% python3 -q
>>> import numpy as np
>>> np.set_printoptions(suppress=True, linewidth=160)
>>> rng = np.random.default_rng(195336)
>>> mat = np.eye(3, dtype=int)[rng.permutation(3)]
>>> mat
array([[0, 1, 0],
       [0, 0, 1],
       [1, 0, 0]])
>>> x = np.array([-4, -5, 3])
>>> np.einsum("ij,j->i", mat, x)
array([-5,  3, -4])
>>> mat @ np.eye(3)[2]
array([0., 1., 0.])
>>> mat @ x
array([-5,  3, -4])
>>> np.linalg.matrix_power(mat, 2)
array([[0, 0, 1],
       [1, 0, 0],
       [0, 1, 0]])
>>> pr = np.eye(3)[1]
>>> for _ in range(7):
...     pr = pr @ mat
...     print(pr.round(2))
... 
[0. 0. 1.]
[1. 0. 0.]
[0. 1. 0.]
[0. 0. 1.]
[1. 0. 0.]
[0. 1. 0.]
[0. 0. 1.]
>>> m1 = np.load("data.npy")
>>> m1
array([[-12,   4,  -1],
       [ 24,  -8,   9],
       [  9,  -3,   8]])
>>> proj = np.triu(np.array([[-5, 4, -1], [4, -5, -1], [-5, 3, 3]]), 1) + np.eye(3)
>>> M2 = proj @ m1 @ np.linalg.inv(proj)
>>> M2
array([[  75., -325., -223.],
       [  15.,  -65.,  -49.],
       [   9.,  -39.,  -22.]])
>>> np.linalg.matrix_rank(M2)
np.int64(2)
>>> np.round(np.poly(M2), 2) + 0
array([   1.,   12., -124.,    0.])
>>> u = np.array([6, 4])
>>> np.correlate(m1[1], m1[0], "full")
array([ -24,  104, -329,  132, -108])
>>> np.cross(m1[1, :3], m1[0, :3])
array([-28, -84,   0])
>>> np.array([np.convolve(row, u, "same") for row in m1])
array([[-72, -24,  10],
       [144,  48,  22],
       [ 54,  18,  36]])
>>> np.polyval(u, m1[1])
array([148, -44,  58])
>>> r = np.linalg.matrix_rank(m1)
>>> r
np.int64(2)
>>> ns = np.linalg.svd(m1)[2][r:].T
>>> [int(np.linalg.matrix_rank(np.delete(m1, i, axis=0))) for i in range(3)]
[2, 2, 2]
>>> np.linalg.matrix_rank(m1.T @ m1), np.linalg.matrix_rank(m1 @ m1.T)
(np.int64(2), np.int64(2))
>>> np.allclose(m1 @ ns, 0)
True
>>> np.round(np.sort(np.abs(np.linalg.eigvals(m1))), 2) + 0
array([ 0.  ,  6.65, 18.65])
>>> np.linalg.determinant(m1)
Traceback (most recent call last):
  File "<python-input-31>", line 1, in <module>
    np.linalg.determinant(m1)
    ^^^^^^^^^^^^^^^^^^^^^
AttributeError: module 'numpy.linalg' has no attribute 'determinant'
>>> (m1 + m1.T) / 2
array([[-12.,  14.,   4.],
       [ 14.,  -8.,   3.],
       [  4.,   3.,   8.]])
>>> m1 @ m1
array([[ 231,  -77,   40],
       [-399,  133,  -24],
       [-108,   36,   28]])
>>> data = np.load("arr.npy")
>>> data
array([[ 5,  0, -1,  0,  1,  1],
       [10,  0, -2,  0,  2,  2],
       [ 5,  0, -1,  0,  1,  1],
       [10,  0, -2,  0,  2,  2],
       [ 0,  0,  0,  0,  0,  0],
       [ 0,  0,  0,  0,  0,  0],
       [ 0,  0,  0,  0,  0,  0]])
>>> Uu, sig, Vh = np.linalg.svd(data)
>>> np.argmax(sig[:-1] / (sig[1:] + 1e-6)) + 1
np.int64(1)
>>> M2 = Uu[:, :1] @ np.diag(sig[:1]) @ Vh[:1]
>>> round(float(np.linalg.norm(data - M2) / np.linalg.norm(data)), 2)
0.0
>>> np.linalg.matrix_rank(M2)
np.int64(1)
